>>> import numpy as np
>>> np.set_printoptions(precision=2, suppress=True, linewidth=140, legacy="1.25")
>>> def rd(a):
...     return np.round(a, 2) + 0
... 
>>> M = np.load("arr.npy")
>>> M
array([[-2,  5, -1, -1],
       [-1, -2,  5, -1],
       [-1, -1, -2,  5],
       [ 5, -1, -1, -2]])
>>> np.einsum("ij,ji->", M, M)
-20
>>> rd(np.linalg.det(M.T))
-259.0
>>> rd(np.linalg.det(2 * M)), rd(np.linalg.det(M))
(-4144.0, -259.0)
>>> rd(np.linalg.eigvals(M))
array([-7.+0.j, -1.+6.j, -1.-6.j,  1.+0.j])
>>> rd(np.poly(M))
array([   1.,    8.,   42.,  208., -259.])
>>> hat = np.triu(np.array([[3, 2, 2, 1], [3, 4, 1, 1], [0, 0, 1, 0], [3, 5, 2, 1]]), 1) + np.eye(4)
>>> Y = hat @ M @ np.linalg.inv(hat)
>>> rd(np.linalg.det(Y))
-259.0
>>> rd(np.poly(Y))
array([   1.,    8.,   42.,  208., -259.])
>>> Y = np.array([[2, 1, 0], [-1, -1, -3]])
>>> cent = np.kron(Y, M)
>>> rd(np.linalg.norm(cent, 2)), rd(np.linalg.norm(Y, 2) * np.linalg.norm(M, 2))
(24.49, 24.49)
>>> cent
array([[ -4,  10,  -2,  -2,  -2,   5,  -1,  -1,   0,   0,   0,   0],
       [ -2,  -4,  10,  -2,  -1,  -2,   5,  -1,   0,   0,   0,   0],
       [ -2,  -2,  -4,  10,  -1,  -1,  -2,   5,   0,   0,   0,   0],
       [ 10,  -2,  -2,  -4,   5,  -1,  -1,  -2,   0,   0,   0,   0],
       [  2,  -5,   1,   1,   2,  -5,   1,   1,   6, -15,   3,   3],
       [  1,   2,  -5,   1,   1,   2,  -5,   1,   3,   6, -15,   3],
       [  1,   1,   2,  -5,   1,   1,   2,  -5,   3,   3,   6, -15],
       [ -5,   1,   1,   2,  -5,   1,   1,   2, -15,   3,   3,   6]])
>>> cent.shape
(8, 12)
>>> U, sig, Vh = np.linalg.svd(cent, full_matrices=False)
>>> rd(U.T @ U)
array([[1., 0., 0., 0., 0., 0., 0., 0.],
       [0., 1., 0., 0., 0., 0., 0., 0.],
       [0., 0., 1., 0., 0., 0., 0., 0.],
       [0., 0., 0., 1., 0., 0., 0., 0.],
       [0., 0., 0., 0., 1., 0., 0., 0.],
       [0., 0., 0., 0., 0., 1., 0., 0.],
       [0., 0., 0., 0., 0., 0., 1., 0.],
       [0., 0., 0., 0., 0., 0., 0., 1.]])
>>> rd(Vh @ Vh.T)
array([[1., 0., 0., 0., 0., 0., 0., 0.],
       [0., 1., 0., 0., 0., 0., 0., 0.],
       [0., 0., 1., 0., 0., 0., 0., 0.],
       [0., 0., 0., 1., 0., 0., 0., 0.],
       [0., 0., 0., 0., 1., 0., 0., 0.],
       [0., 0., 0., 0., 0., 1., 0., 0.],
       [0., 0., 0., 0., 0., 0., 1., 0.],
       [0., 0., 0., 0., 0., 0., 0., 1.]])
>>> rd(sig / sig[0])
array([1.  , 0.87, 0.87, 0.55, 0.48, 0.48, 0.14, 0.08])
>>> rd(U.T @ cent @ Vh.T)
array([[24.49,  0.  ,  0.  ,  0.  ,  0.  ,  0.  ,  0.  ,  0.  ],
       [ 0.  , 21.28,  0.  ,  0.  ,  0.  ,  0.  ,  0.  ,  0.  ],
       [ 0.  ,  0.  , 21.28,  0.  ,  0.  ,  0.  ,  0.  ,  0.  ],
       [ 0.  ,  0.  ,  0.  , 13.57,  0.  ,  0.  ,  0.  ,  0.  ],
       [ 0.  ,  0.  ,  0.  ,  0.  , 11.79,  0.  ,  0.  ,  0.  ],
       [ 0.  ,  0.  ,  0.  ,  0.  ,  0.  , 11.79,  0.  ,  0.  ],
       [ 0.  ,  0.  ,  0.  ,  0.  ,  0.  ,  0.  ,  3.5 ,  0.  ],
       [ 0.  ,  0.  ,  0.  ,  0.  ,  0.  ,  0.  ,  0.  ,  1.94]])
>>> np.abs(U[:, 0]).round(6).argmax()
4
>>> U.shape, sig.shape, Vh.shape
((8, 8), (8,), (8, 12))
>>> rd(np.cumsum(sig ** 2) / np.sum(sig ** 2))
array([0.3 , 0.53, 0.76, 0.85, 0.92, 0.99, 1.  , 1.  ])
>>> sig = 20 * 0.9 ** np.arange(3)
>>> O, _ = np.linalg.qr(np.array([[0.2, -0.6, -1.8], [1.8, 0.7, 0.2], [-0.9, 0.1, 0.5]]))
>>> rng = np.random.default_rng(212)
>>> K = rng.normal(size=(23, 3)) * sig @ O
>>> rd(K)
array([[ 32.09,  -7.4 ,   2.8 ],
       [-20.16,   0.26,   7.68],
       [ -8.99,  38.71,   1.91],
       [  5.37,  35.59,  -2.97],
       [ 11.5 ,  44.69,  39.57],
       [  4.67, -18.41,   3.18],
       [-43.58,   1.74,  -2.6 ],
       [ 14.48,   7.88,  15.41],
       [ -8.78,  18.82, -11.62],
       [ 17.9 ,  19.89, -18.77],
       [-23.72,  42.31,   8.2 ],
       [ 28.16,  -3.57, -14.06],
       [  7.74, -13.55,   5.08],
       [ 18.1 ,  27.56,   2.51],
       [-10.32,  19.11,  12.58],
       [ 19.84,   2.48, -18.02],
       [-41.15,  -7.88, -22.67],
       [ 16.68,  16.9 ,  -3.75],
       [-29.65,  -5.65,  12.27],
       [ -6.5 , -16.34,  24.99],
       [-13.67,  29.37,   3.68],
       [  2.95,  -3.4 , -27.06],
       [-26.41, -25.83,   1.28]])
>>> idx = K[:, 0] > np.median(K[:, 0])
>>> u = K[idx].mean(axis=0) - K[~idx].mean(axis=0)
>>> idx.astype(int)
array([1, 0, 0, 1, 1, 1, 0, 1, 0, 1, 0, 1, 1, 1, 0, 1, 0, 1, 0, 0, 0, 0, 0])
>>> rd((((K - K.mean(axis=0)) @ u > 0) == idx).mean())
0.96
>>> ((K - K.mean(axis=0)) @ u > 0).astype(int)
array([1, 0, 0, 1, 1, 1, 0, 1, 0, 1, 0, 1, 1, 1, 0, 1, 0, 1, 0, 0, 0, 1, 0])
>>> rd(u)
array([35.21,  2.59,  0.28])
>>> hat = K @ np.linalg.solve(K.T @ K, K.T)
>>> np.allclose(hat @ hat, hat)
True
>>> rd(np.linalg.eigvalsh(hat))
array([0., 0., 0., 0., 0., 0., 0., 0., 0., 0., 0., 0., 0., 0., 0., 0., 0., 0., 0., 0., 1., 1., 1.])
>>> gram = np.cov(K, rowvar=False)
>>> rd(np.polyfit(K[:, 1], K[:, 2], 1))
array([ 0.15, -0.46])
>>> gram.shape
(3, 3)
>>> rd(np.linalg.eigvalsh(gram)[::-1])
array([497.16, 415.33, 214.36])
>>> rd(np.median(K, axis=0))
array([2.95, 2.48, 2.51])
>>> np.argwhere(np.triu(np.abs(np.corrcoef(K.T)) > 0.8, 1))
array([], shape=(0, 2), dtype=int64)
>>> np.argsort(-K.std(axis=0).round(6), kind="stable")
array([0, 1, 2])
>>> Y = np.array([[0, 0], [2, 0]])
>>> A = np.kron(np.eye(2, dtype=int), Y)
>>> A
array([[0, 0, 0, 0],
       [2, 0, 0, 0],
       [0, 0, 0, 0],
       [0, 0, 2, 0]])
>>> # null space of dimension 2
>>> np.allclose(A[:-1].T @ np.linalg.lstsq(A[:-1].T, A[-1])[0], A[-1])
False
>>> np.unique(A.round(6), axis=0).shape
(3, 4)
>>> rd(A @ np.linalg.pinv(A) @ A)
array([[0., 0., 0., 0.],
       [2., 0., 0., 0.],
       [0., 0., 0., 0.],
       [0., 0., 2., 0.]])
>>> np.linalg.lstsq(A[:-1].T, A[-1])[2]
1
>>> try:
...     np.linalg.inv(A)
... except np.linalg.LinAlgError as e:
...     print(repr(e))
... 
LinAlgError('Singular matrix')
>>> U, sig, Vh = np.linalg.svd(A)
>>> sig
array([2., 2., 0., 0.])
>>> Y = U[:, :2] @ np.diag(sig[:2]) @ Vh[:2]
>>> rd(np.linalg.norm(A - Y, 2)), sig[2]
(0.0, 0.0)
>>> data = np.load("dump.npy")
>>> data
array([[ 7.82, -4.88,  4.76],
       [ 4.02, -2.34,  2.39],
       [ 7.58, -4.57,  4.73],
       [ 3.67, -2.23,  2.24],
       [-4.26,  2.56, -2.53],
       [ 1.89, -0.97,  1.21],
       [-7.24,  4.41, -4.41],
       [ 0.59, -0.15,  0.24],
       [ 1.7 , -1.13,  1.19],
       [ 2.11, -1.15,  1.23],
       [ 1.52, -0.99,  1.02],
       [ 0.65, -0.34,  0.35],
       [ 5.77, -3.55,  3.5 ],
       [-0.77,  0.58, -0.46],
       [ 8.59, -5.03,  5.07]])
>>> cen = data - data.mean(axis=0)
>>> V = np.linalg.svd(cen)[2][:1]
>>> Y = cen - cen @ V.T @ V
>>> rd((cen @ V.T).std(axis=0))
array([5.54])
>>> rd(np.cov(cen @ V.T, rowvar=False))
32.87
>>> np.linalg.norm(Y, axis=1).round(6).argmax()
7
>>> rd(Y.std(axis=0))
array([0.06, 0.07, 0.05])
>>> Y = data / np.sqrt((data ** 2).mean(axis=1, keepdims=True))
>>> rd(Y[8])
array([ 1.25, -0.83,  0.87])
>>> np.linalg.matrix_rank(data - data.mean(axis=1, keepdims=True))
2
>>> cent = data[[8, 14]].astype(float)
>>> for _ in range(5):
...     idx = np.linalg.norm(data[:, None] - cent, axis=-1).argmin(axis=1)
...     cent = np.array([data[idx == j].mean(axis=0) for j in range(2)])
... 
>>> idx
array([1, 1, 1, 1, 0, 0, 0, 0, 0, 0, 0, 0, 1, 0, 1])
>>> np.bincount(idx)
array([9, 6])
>>> rd(cent[1] - cent[0])
array([ 6.66, -4.08,  4.02])
>>> E = np.load("out18.npy")
>>> E
array([[-4.76,  2.09,  1.18,  2.12,  0.24],
       [-1.46,  4.5 , -0.6 , -0.46,  0.59],
       [ 2.99, -0.14,  8.17, -1.85, -1.34],
       [-2.56, -4.8 , -3.88, -0.52, -0.82],
       [-0.55,  1.21, -4.76, -0.83, -1.43],
       [ 3.38,  3.46, -4.79, -1.72, -0.11],
       [-4.02,  0.54, -5.33, -1.87, -2.73],
       [-4.21, -2.68,  9.53,  0.9 , -0.27],
       [-1.23, -0.31, -8.26,  1.66,  1.48],
       [-2.  ,  2.67,  4.98, -0.03, -1.2 ],
       [-1.74, -2.67,  5.84, -0.44,  1.2 ],
       [ 3.38, -0.15,  3.61, -0.53, -1.82],
       [-3.87,  5.18,  5.36,  0.91, -0.58],
       [ 2.71,  0.21, -0.7 ,  1.99,  1.58],
       [ 1.02,  1.29, -1.37,  0.56,  1.16],
       [ 0.46, -3.23,  0.47, -1.22,  1.21],
       [ 5.38, -5.09,  3.26,  2.09, -0.6 ],
       [-4.07,  0.51, -3.84, -0.5 , -1.6 ],
       [ 4.94, -2.52,  0.48,  4.36, -0.3 ]])
>>> hat = E @ np.linalg.solve(E.T @ E, E.T)
>>> rd(hat @ E[:, 2])
array([ 1.18, -0.6 ,  8.17, -3.88, -4.76, -4.79, -5.33,  9.53, -8.26,  4.98,  5.84,  3.61,  5.36, -0.7 , -1.37,  0.47,  3.26, -3.84,  0.48])
>>> np.allclose(hat @ hat, hat)
True
